$ python3 -q
>>> import numpy as np
>>> from numpy import linalg as LA
>>> np.set_printoptions(precision=3, suppress=True, linewidth=100, sign=" ")
>>> K = np.loadtxt("w.csv", delimiter=",")
>>> K
array([[  5.,   2.,   1.],
       [  8.,   5.,   0.],
       [ 11.,   8.,   0.],
       [ 11.,   8.,   0.],
       [  8.,   5.,   0.],
       [  8.,   5.,   0.],
       [  8.,   5.,   0.],
       [ 11.,   8.,   0.],
       [  8.,   5.,   0.],
       [ 11.,   8.,   0.],
       [ 11.,   8.,   0.],
       [  8.,   5.,   0.],
       [  8.,   5.,   0.],
       [ 11.,   8.,   0.],
       [  5.,   2.,   1.],
       [ 11.,   8.,   0.],
       [  5.,   2.,   1.],
       [ 11.,   8.,   0.]])
>>> A2 = np.array([[2, 0], [0, 0], [0, 0]])
>>> np.einsum("ij->j", K)
array([ 159.,  105.,    3.])
>>> np.vstack([K, A2.T]).shape
(20, 3)
>>> LA.matrix_rank(K @ A2)
np.int64(1)
>>> A2 @ K
Traceback (most recent call last):
  File "<python-input-9>", line 1, in <module>
    A2 @ K
    ~~~^~~
ValueError: matmul: Input operand 1 has a mismatch in its core dimension 0, with gufunc signature (n?,k),(k,m?)->(n?,m?) (size 18 is different from 2)
>>> A2.T @ K.T
array([[ 10.,  16.,  22.,  22.,  16.,  16.,  16.,  22.,  16.,  22.,  22.,  16.,  16.,  22.,  10.,
         22.,  10.,  22.],
       [  0.,   0.,   0.,   0.,   0.,   0.,   0.,   0.,   0.,   0.,   0.,   0.,   0.,   0.,   0.,
          0.,   0.,   0.]])
>>> U, sigma, vt = LA.svd(K)
>>> sigma
array([ 46.73 ,   2.929,   0.852])
>>> np.argmax(sigma[:-1] / (sigma[1:] + 1e-6)) + 1
np.int64(1)
>>> A2 = U[:, :1] @ np.diag(sigma[:1]) @ vt[:1]
>>> LA.matrix_rank(A2)
np.int64(1)
>>> LA.matrix_rank(K, rtol=0.05)
np.int64(2)
>>> A2
array([[  4.347,   2.969,   0.038],
       [  7.783,   5.316,   0.068],
       [ 11.226,   7.668,   0.098],
       [ 11.226,   7.668,   0.098],
       [  7.783,   5.316,   0.068],
       [  7.783,   5.316,   0.068],
       [  7.783,   5.316,   0.068],
       [ 11.226,   7.668,   0.098],
       [  7.783,   5.316,   0.068],
       [ 11.226,   7.668,   0.098],
       [ 11.226,   7.668,   0.098],
       [  7.783,   5.316,   0.068],
       [  7.783,   5.316,   0.068],
       [ 11.226,   7.668,   0.098],
       [  4.347,   2.969,   0.038],
       [ 11.226,   7.668,   0.098],
       [  4.347,   2.969,   0.038],
       [ 11.226,   7.668,   0.098]])
>>> round(float(np.abs(K - A2).max()), 3)
0.969
>>> cent = A2[[13, 4]].astype(float)
>>> for _ in range(5):
...     lab = LA.norm(A2[:, None] - cent, axis=-1).argmin(axis=1)
...     cent = np.array([A2[lab == j].mean(axis=0) for j in range(2)])
... 
>>> lab
array([ 1,  1,  0,  0,  1,  1,  1,  0,  1,  0,  0,  1,  1,  0,  1,  0,  1,  0])
>>> np.bincount(lab)
array([  8,  10])
>>> cent[1] - cent[0]
array([-4.474, -3.056, -0.039])
>>> P = K @ LA.solve(K.T @ K, K.T)
>>> np.round(np.trace(P), 3)
np.float64(3.0)
>>> np.diag(P)
array([ 0.333,  0.143,  0.125,  0.125,  0.143,  0.143,  0.143,  0.125,  0.143,  0.125,  0.125,
        0.143,  0.143,  0.125,  0.333,  0.125,  0.333,  0.125])
>>> np.round(P @ K[:, 2], 3) + 0
array([ 1.,  0.,  0.,  0.,  0.,  0.,  0.,  0.,  0.,  0.,  0.,  0.,  0.,  0.,  1.,  0.,  1.,  0.])
>>> np.allclose(P @ P, P)
True
>>> J = np.load("data.npy")
>>> J
array([[ -0.603,  -0.485,   0.168,  10.576],
       [  5.947,   1.095,   0.084, -15.358],
       [  1.276,  -0.067,  -0.075,   7.955],
       [  3.907,   0.15 ,  -0.046, -28.178],
       [ -4.536,   0.85 ,   0.063, -13.221],
       [ -1.53 ,   0.6  ,  -0.139,  11.067],
       [ -5.58 ,  -0.367,  -0.023,  10.845],
       [ -1.597,  -0.037,   0.021,  19.331],
       [  2.47 ,  -1.737,   0.047,   4.109],
       [  2.701,   0.516,   0.182,  17.254],
       [ -0.027,  -0.446,   0.337, -21.102],
       [  2.783,   0.585,  -0.149,  -6.834],
       [ -2.766,  -0.304,  -0.162,  17.751],
       [  0.544,  -0.322,  -0.111,   0.789],
       [ -1.831,  -0.104,   0.016,  13.295],
       [ -2.753,  -1.167,   0.06 ,  31.243],
       [  3.11 ,  -1.457,   0.106, -43.791],
       [  3.366,   0.177,  -0.073, -30.333],
       [  1.444,  -1.292,   0.096,  27.226],
       [ -6.706,  -0.657,   0.061,  -5.49 ],
       [  3.176,   0.428,  -0.053,  15.291],
       [ -6.632,   0.366,  -0.262,   7.182],
       [  1.813,   0.68 ,   0.108, -13.146],
       [-10.267,  -0.134,  -0.101,  -1.16 ]])
>>> Ac = J - J.mean(axis=0)
>>> evecs = LA.svd(Ac)[2][:3]
>>> A2 = Ac - Ac @ evecs.T @ evecs
>>> (Ac @ evecs.T).std(axis=0)
array([ 18.667,   3.755,   0.722])
>>> np.diag(evecs.T @ evecs)
array([ 1.   ,  0.997,  0.003,  1.   ])
